$ ipython --no-banner

In [1]: import numpy as np

In [2]: from numpy import linalg as LA

In [3]: np.set_printoptions(precision=1, suppress=True, linewidth=120, floatmode="fixed")

In [4]: def rnd(a):
   ...:     return np.round(a, 1) + 0
   ...: 

In [5]: X = np.load("data.npy")

In [6]: X
Out[6]: 
array([[0, 8, 0, 0, 0, 0],
       [8, 1, 0, 0, 0, 0],
       [5, 9, 0, 0, 0, 0],
       [0, 0, 0, 8, 0, 0],
       [0, 0, 8, 1, 0, 0],
       [0, 0, 5, 9, 0, 0],
       [0, 0, 0, 0, 0, 8],
       [0, 0, 0, 0, 8, 1],
       [0, 0, 0, 0, 5, 9]])

In [7]: Q, evecs = LA.qr(X[:, :3])[0], LA.qr(X[:, 3:])[0]

In [8]: sig = LA.svd(Q.T @ evecs, compute_uv=False)

In [9]: rnd(np.degrees(np.arccos(sig.clip(0, 1))))
Out[9]: array([62.3, 90.0, 90.0])

In [10]: rnd(LA.norm(Q @ Q.T - evecs @ evecs.T, 2))
Out[10]: np.float64(1.0)

In [11]: M2 = X / np.sqrt((X ** 2).mean(axis=1, keepdims=True))

In [12]: rnd(LA.norm(M2, axis=1))
Out[12]: array([2.4, 2.4, 2.4, 2.4, 2.4, 2.4, 2.4, 2.4, 2.4])

In [13]: rnd(M2[1])
Out[13]: array([2.4, 0.3, 0.0, 0.0, 0.0, 0.0])

In [14]: t = np.radians(15)

In [15]: r_ = np.eye(6)

In [16]: r_[5, 5] = r_[2, 2] = np.cos(t)

In [17]: r_[5, 2], r_[2, 5] = -np.sin(t), np.sin(t)

In [18]: rnd(r_)
Out[18]: 
array([[ 1.0,  0.0,  0.0,  0.0,  0.0,  0.0],
       [ 0.0,  1.0,  0.0,  0.0,  0.0,  0.0],
       [ 0.0,  0.0,  1.0,  0.0,  0.0,  0.3],
       [ 0.0,  0.0,  0.0,  1.0,  0.0,  0.0],
       [ 0.0,  0.0,  0.0,  0.0,  1.0,  0.0],
       [ 0.0,  0.0, -0.3,  0.0,  0.0,  1.0]])

In [19]: M2 = X @ r_.T

In [20]: rnd(LA.svd(X, compute_uv=False)), rnd(LA.svd(M2, compute_uv=False))
Out[20]: 
(array([13.3, 13.3, 13.3,  7.6,  7.6,  7.6]),
 array([13.3, 13.3, 13.3,  7.6,  7.6,  7.6]))

In [21]: np.allclose(LA.norm(X, axis=1), LA.norm(M2, axis=1))
Out[21]: True

In [22]: rnd(LA.det(r_)), rnd(np.trace(r_))
Out[22]: (np.float64(1.0), np.float64(5.9))

In [23]: W0 = np.loadtxt("mat.csv", delimiter=",")

In [24]: W0
Out[24]: 
array([[ 0.0,  0.0,  0.0,  0.0,  0.0, 11.0,  8.0,  0.0,  0.0],
       [ 1.0,  0.0,  1.0,  2.0,  1.0,  4.0,  4.0,  3.0,  0.0],
       [ 7.0,  0.0,  4.0,  0.0, 10.0,  7.0, 16.0,  0.0,  0.0],
       [19.0,  0.0, 18.0, 11.0, 28.0,  0.0,  0.0,  6.0,  0.0],
       [29.0,  0.0, 29.0,  2.0, 43.0,  0.0,  0.0,  0.0,  0.0],
       [29.0,  0.0, 27.0,  0.0, 43.0,  0.0,  0.0,  0.0,  0.0],
       [15.0,  0.0,  7.0,  0.0, 22.0, 13.0,  7.0,  0.0,  0.0],
       [23.0,  0.0, 20.0,  0.0, 34.0,  0.0,  0.0,  0.0,  0.0],
       [ 9.0,  0.0,  3.0,  0.0, 13.0, 12.0,  0.0,  4.0,  0.0],
       [27.0,  0.0, 27.0,  0.0, 40.0,  0.0,  0.0,  0.0,  0.0],
       [13.0,  0.0,  7.0,  0.0, 19.0, 10.0,  8.0,  0.0,  0.0],
       [11.0,  0.0,  7.0,  0.0, 16.0,  7.0,  5.0,  0.0,  0.0],
       [11.0,  0.0,  5.0,  0.0, 16.0, 11.0,  0.0,  0.0,  0.0],
       [ 0.0,  0.0,  0.0,  0.0,  0.0, 21.0,  7.0,  0.0,  0.0],
       [ 0.0,  0.0,  0.0,  0.0,  0.0, 23.0, 13.0,  0.0,  0.0]])

In [25]: x = np.array([-5, -1, -3, 1, 5, 2, 2, 4, 0])

In [26]: W0 * x
Out[26]: 
array([[  -0.0,   -0.0,   -0.0,    0.0,    0.0,   22.0,   16.0,    0.0,    0.0],
       [  -5.0,   -0.0,   -3.0,    2.0,    5.0,    8.0,    8.0,   12.0,    0.0],
       [ -35.0,   -0.0,  -12.0,    0.0,   50.0,   14.0,   32.0,    0.0,    0.0],
       [ -95.0,   -0.0,  -54.0,   11.0,  140.0,    0.0,    0.0,   24.0,    0.0],
       [-145.0,   -0.0,  -87.0,    2.0,  215.0,    0.0,    0.0,    0.0,    0.0],
       [-145.0,   -0.0,  -81.0,    0.0,  215.0,    0.0,    0.0,    0.0,    0.0],
       [ -75.0,   -0.0,  -21.0,    0.0,  110.0,   26.0,   14.0,    0.0,    0.0],
       [-115.0,   -0.0,  -60.0,    0.0,  170.0,    0.0,    0.0,    0.0,    0.0],
       [ -45.0,   -0.0,   -9.0,    0.0,   65.0,   24.0,    0.0,   16.0,    0.0],
       [-135.0,   -0.0,  -81.0,    0.0,  200.0,    0.0,    0.0,    0.0,    0.0],
       [ -65.0,   -0.0,  -21.0,    0.0,   95.0,   20.0,   16.0,    0.0,    0.0],
       [ -55.0,   -0.0,  -21.0,    0.0,   80.0,   14.0,   10.0,    0.0,    0.0],
       [ -55.0,   -0.0,  -15.0,    0.0,   80.0,   22.0,    0.0,    0.0,    0.0],
       [  -0.0,   -0.0,   -0.0,    0.0,    0.0,   42.0,   14.0,    0.0,    0.0],
       [  -0.0,   -0.0,   -0.0,    0.0,    0.0,   46.0,   26.0,    0.0,    0.0]])

In [27]: np.sign((W0 @ x).round(6))
Out[27]: array([ 1.0,  1.0,  1.0,  1.0, -1.0, -1.0,  1.0, -1.0,  1.0, -1.0,  1.0,  1.0,  1.0,  1.0,  1.0])

In [28]: np.einsum("ij,j->i", W0, x)
Out[28]: array([ 38.0,  27.0,  49.0,  26.0, -15.0, -11.0,  54.0,  -5.0,  51.0, -16.0,  45.0,  28.0,  32.0,  56.0,  72.0])

In [29]: W0 @ np.eye(9)[2]
Out[29]: array([ 0.0,  1.0,  4.0, 18.0, 29.0, 27.0,  7.0, 20.0,  3.0, 27.0,  7.0,  7.0,  5.0,  0.0,  0.0])

In [30]: (W0 * x).sum(axis=1)
Out[30]: array([ 38.0,  27.0,  49.0,  26.0, -15.0, -11.0,  54.0,  -5.0,  51.0, -16.0,  45.0,  28.0,  32.0,  56.0,  72.0])

In [31]: W0 @ (2 * x)
Out[31]: array([ 76.0,  54.0,  98.0,  52.0, -30.0, -22.0, 108.0, -10.0, 102.0, -32.0,  90.0,  56.0,  64.0, 112.0, 144.0])

In [32]: U, sig, Vh = LA.svd(W0)

In [33]: evecs = Vh[:(sig > 1e-8).sum()]

In [34]: rng = np.random.default_rng(18562)

In [35]: x = W0[7] + -2 * W0[11] + rng.integers(2) * np.eye(9)[8]

In [36]: x
Out[36]: array([  1.0,   0.0,   6.0,   0.0,   2.0, -14.0, -10.0,   0.0,   1.0])

In [37]: LA.matrix_rank(np.vstack([W0, x]))
Out[37]: np.int64(8)

In [38]: LA.lstsq(W0[:-1].T, W0[-1])[2]
Out[38]: np.int32(7)

In [39]: rnd(np.trace(LA.pinv(W0) @ W0))
Out[39]: np.float64(7.0)

In [40]: feats = np.load("sample19.npy")

In [41]: feats
Out[41]: 
array([[ 9,  8, 10],
       [ 8, 13, 10],
       [10, 10, 14]])

In [42]: def softmax(z):
    ...:     e = np.exp(z - z.max(axis=-1, keepdims=True))
    ...:     return e / e.sum(axis=-1, keepdims=True)
    ...: 

In [43]: rnd(softmax(feats[2] + -3))
Out[43]: array([0.0, 0.0, 1.0])

In [44]: rnd(softmax(feats[2]))
Out[44]: array([0.0, 0.0, 1.0])

In [45]: scores = feats @ feats.T / np.sqrt(3)

In [46]: rnd(softmax(scores))
Out[46]: 
array([[0.0, 0.0, 1.0],
       [0.0, 0.0, 1.0],
       [0.0, 0.0, 1.0]])

In [47]: w, evecs = LA.eig(feats)

In [48]: rnd(np.sort(LA.eigvals(feats.T)))
Out[48]: array([ 1.2,  3.9, 30.9])

In [49]: rnd(feats @ evecs[:, 0] - w[0] * evecs[:, 0])
Out[49]: array([0.0, 0.0, 0.0])

In [50]: M2 = LA.inv(feats)

In [51]: rnd(LA.cond(feats))
Out[51]: np.float64(26.1)

In [52]: rnd(LA.inv(M2))
Out[52]: 
array([[ 9.0,  8.0, 10.0],
       [ 8.0, 13.0, 10.0],
       [10.0, 10.0, 14.0]])

In [53]: rnd(LA.det(feats) * M2)
Out[53]: 
array([[ 82.0, -12.0, -50.0],
       [-12.0,  26.0, -10.0],
       [-50.0, -10.0,  53.0]])

In [54]: rnd(feats @ M2)
Out[54]: 
array([[1.0, 0.0, 0.0],
       [0.0, 1.0, 0.0],
       [0.0, 0.0, 1.0]])

In [55]: rnd(M2)
Out[55]: 
array([[ 0.6, -0.1, -0.4],
       [-0.1,  0.2, -0.1],
       [-0.4, -0.1,  0.4]])

In [56]: rnd(LA.det(feats) * LA.det(M2))
Out[56]: np.float64(1.0)

In [57]: np.allclose(M2, feats.T)
Out[57]: False
